% ipython --no-banner

In [1]: import numpy as np

In [2]: np.set_printoptions(suppress=True, linewidth=200)

In [3]: J = np.load("data.npy")

In [4]: J
Out[4]: 
array([[ 4., -1., -1.,  1.,  1.],
       [-1.,  4.,  1., -1., -1.],
       [-1.,  1.,  4., -1., -1.],
       [ 1., -1., -1.,  4.,  1.],
       [ 1., -1., -1.,  1.,  4.]])

In [5]: # symmetric

In [6]: r0 = np.array([-2, -1])

In [7]: np.correlate(J[3], J[4], "full")
Out[7]: array([ 4., -3., -6., 15., 11., -3., -6.,  3.,  1.])

In [8]: vec = np.array([6, 1, 3, 9, 1])

In [9]: a = np.maximum(J @ vec, 0)

In [10]: a
Out[10]: array([30.,  0.,  0., 39., 15.])

In [11]: np.maximum(J @ (3 * vec), 0)
Out[11]: array([ 90.,   0.,   0., 117.,  45.])

In [12]: np.round(np.tanh(J @ vec), 1)
Out[12]: array([ 1., -1., -1.,  1.,  1.])

In [13]: A = np.loadtxt("mat.csv", delimiter=",")

In [14]: A.round(1) + 0
Out[14]: 
array([[ 0. ,  0.1,  0.1],
       [ 0.1,  0.5,  0.5],
       [ 0. , -0.2, -0.2],
       [ 0. , -0.1, -0.1],
       [ 0. ,  0.2,  0.2],
       [ 0.1,  0.5,  0.5],
       [-0.1, -0.7, -0.7],
       [ 0. , -0.3, -0.3],
       [ 0. , -0.2, -0.2],
       [-0.1, -0.5, -0.5],
       [-0.1, -0.6, -0.6],
       [-0.2, -0.8, -0.8],
       [-0.2, -0.7, -0.7],
       [ 0. ,  0. ,  0. ],
       [ 0. ,  0. ,  0. ],
       [ 0. ,  0.1,  0.1],
       [ 0.3,  1. ,  1. ],
       [ 0.1,  0.6,  0.6],
       [ 0. ,  0. ,  0. ],
       [-0.1, -0.7, -0.7],
       [ 0. , -0.3, -0.3],
       [ 0. , -0.1, -0.1],
       [ 0.1,  0.5,  0.5]])

In [15]: round(float(np.linalg.norm(A) ** 2 / np.linalg.norm(A, 2) ** 2), 1)
Out[15]: 1.0

In [16]: np.round(A[21] @ A[8], 1)
Out[16]: np.float64(0.1)

In [17]: np.round(np.linalg.norm(A, "nuc"), 1)
Out[17]: np.float64(3.4)

In [18]: np.round(np.linalg.norm(A[21] - A[8]), 1)
Out[18]: np.float64(0.2)

In [19]: cov = np.cov(A, rowvar=False)

In [20]: np.round(np.corrcoef(A[:, 0], A[:, 2])[0, 1], 1)
Out[20]: np.float64(1.0)

In [21]: np.argwhere(np.triu(np.abs(np.corrcoef(A.T)) > 0.8, 1))
Out[21]: 
array([[0, 1],
       [0, 2],
       [1, 2]])

In [22]: cov.shape
Out[22]: (3, 3)

In [23]: np.round(np.linalg.eigvalsh(cov)[::-1], 1) + 0
Out[23]: array([0.5, 0. , 0. ])

In [24]: np.round(np.corrcoef(A.T), 1)
Out[24]: 
array([[1., 1., 1.],
       [1., 1., 1.],
       [1., 1., 1.]])

In [25]: np.argsort(-A.std(axis=0).round(6), kind="stable")
Out[25]: array([1, 2, 0])

In [26]: np.round(np.polyfit(A[:, 0], A[:, 2], 1), 1) + 0
Out[26]: array([4.3, 0. ])

In [27]: np.round(np.median(A, axis=0), 1) + 0
Out[27]: array([ 0. , -0.1, -0.1])

In [28]: np.round(A.std(axis=0), 1)
Out[28]: array([0.1, 0.5, 0.5])
